% ipython --no-banner

In [1]: import numpy as np

In [2]: from numpy import linalg as LA

In [3]: np.set_printoptions(suppress=True, linewidth=120)

In [4]: C = np.array([[-1, -2, 0, 2, 2, 2, 2, -2, -1],
   ...:     [-2, -1, -2, 2, -2, -2, 2, 1, 1],
   ...:     [2, 2, 1, -2, 0, -2, -1, 0, 0]])

In [5]: rng = np.random.default_rng(989)

In [6]: m1 = rng.normal(size=(35, 3)) @ C + np.array([-2, 1, -3, -3, 2, -2, 1, 1, 0])

In [7]: m1.round(2) + 0
Out[7]: 
array([[ -3.04,  -0.92,  -3.07,  -1.11,   3.74,  -0.02,   2.77,  -0.72,  -0.87],
       [  6.11,   6.23,   3.39, -10.03,   7.75,  -1.84,  -3.24,  -2.95,  -2.87],
       [  2.11,   3.66,   0.57,  -7.24,   4.9 ,   0.07,  -2.83,  -0.32,  -1.45],
       [  1.88,   4.33,  -0.68,  -6.55,   3.09,  -4.66,  -0.68,   0.13,  -0.55],
       [ -4.6 ,  -0.07,  -5.51,  -1.06,  -1.07,  -3.57,   2.19,   3.19,   1.54],
       [ -3.41,  -2.43,  -2.78,   0.59,   6.03,   0.94,   5.14,  -3.2 ,  -2.02],
       [ -0.55,   1.85,  -1.73,  -4.34,   3.21,  -1.37,  -0.05,   0.29,  -0.6 ],
       [ -3.94,   0.36,  -5.02,  -1.56,  -0.59,  -3.75,   2.02,   2.79,   1.3 ],
       [  1.22,   2.72,   0.21,  -6.42,   5.  ,   1.41,  -2.63,  -0.29,  -1.5 ],
       [ -5.09,  -2.37,  -4.65,   0.87,   2.58,  -0.13,   4.23,  -0.08,  -0.29],
       [ -2.2 ,   0.11,  -3.19,  -1.24,   3.38,  -3.72,   4.31,  -1.25,  -0.69],
       [ -2.52,  -1.03,  -2.25,  -1.48,   5.02,   1.56,   2.25,  -1.51,  -1.51],
       [ -1.69,   1.18,  -2.78,  -3.17,   2.26,  -2.18,   1.05,   0.74,  -0.13],
       [  3.2 ,   3.74,   1.98,  -8.04,   6.92,   2.18,  -3.67,  -1.62,  -2.46],
       [  0.63,   2.95,  -0.97,  -5.7 ,   3.36,  -1.69,  -1.17,   0.39,  -0.68],
       [ -3.48,  -0.12,  -4.07,  -1.58,   1.28,  -1.8 ,   1.96,   1.42,   0.36],
       [ -0.74,   3.29,  -2.82,  -5.4 ,  -0.04,  -3.94,  -1.45,   3.16,   1.02],
       [ -5.87,  -0.87,  -6.64,   0.28,  -2.  ,  -4.35,   3.45,   3.6 ,   2.  ],
       [  0.28,   4.44,  -2.42,  -6.49,  -0.32,  -5.3 ,  -2.  ,   3.37,   1.16],
       [ -0.49,   2.17,  -2.07,  -4.2 ,   2.67,  -3.09,   0.68,   0.36,  -0.33],
       [ -3.92,  -0.5 ,  -4.68,  -0.47,   1.16,  -3.58,   3.9 ,   0.81,   0.42],
       [ -2.79,  -0.58,  -2.8 ,  -1.84,   3.57,   0.81,   1.54,  -0.16,  -0.78],
       [ -2.77,   3.23,  -5.2 ,  -4.59,  -3.99,  -6.12,  -1.53,   6.36,   3.  ],
       [ -3.56,   1.29,  -5.28,  -2.15,  -1.71,  -5.72,   1.86,   3.57,   1.85],
       [ -1.39,   1.61,  -2.61,  -3.79,   1.98,  -2.09,   0.25,   1.19,   0.01],
       [ -5.82,  -1.8 ,  -6.44,   1.83,  -0.05,  -5.31,   6.46,   1.02,   1.03],
       [ -1.44,   1.91,  -2.65,  -4.39,   1.3 ,  -1.48,  -1.  ,   2.17,   0.35],
       [  0.  ,   2.09,  -1.35,  -4.48,   3.83,  -1.93,   0.4 ,  -0.44,  -0.91],
       [ -2.17,   1.89,  -4.11,  -2.9 ,  -0.12,  -5.89,   1.99,   2.13,   1.06],
       [ -4.62,  -1.29,  -5.34,   1.03,   1.35,  -4.93,   6.17,  -0.09,   0.33],
       [ -4.  ,  -0.12,  -5.42,   0.09,   0.25,  -6.77,   5.6 ,   0.78,   0.87],
       [ -3.96,  -0.91,  -3.96,  -1.17,   1.9 ,   0.14,   1.71,   1.18,   0.05],
       [ -4.27,  -2.86,  -3.24,   0.66,   5.18,   2.46,   4.02,  -1.98,  -1.59],
       [ -6.82,  -3.2 ,  -6.09,   1.93,   0.76,   0.  ,   4.31,   1.5 ,   0.62],
       [ -4.89,   0.25,  -6.41,  -0.47,  -2.28,  -6.59,   3.69,   3.5 ,   2.14]])

In [8]: C = m1[[12, 15]].astype(float)

In [9]: for _ in range(4):
   ...:     lab = LA.norm(m1[:, None] - C, axis=-1).argmin(axis=1)
   ...:     C = np.array([m1[lab == j].mean(axis=0) for j in range(2)])
   ...: 

In [10]: lab
Out[10]: array([1, 0, 0, 0, 1, 1, 0, 1, 0, 1, 1, 1, 0, 0, 0, 1, 0, 1, 0, 0, 1, 1, 1, 1, 0, 1, 0, 0, 1, 1, 1, 1, 1, 1, 1])

In [11]: np.abs(C[1] - C[0]).argmax()
Out[11]: np.int64(3)
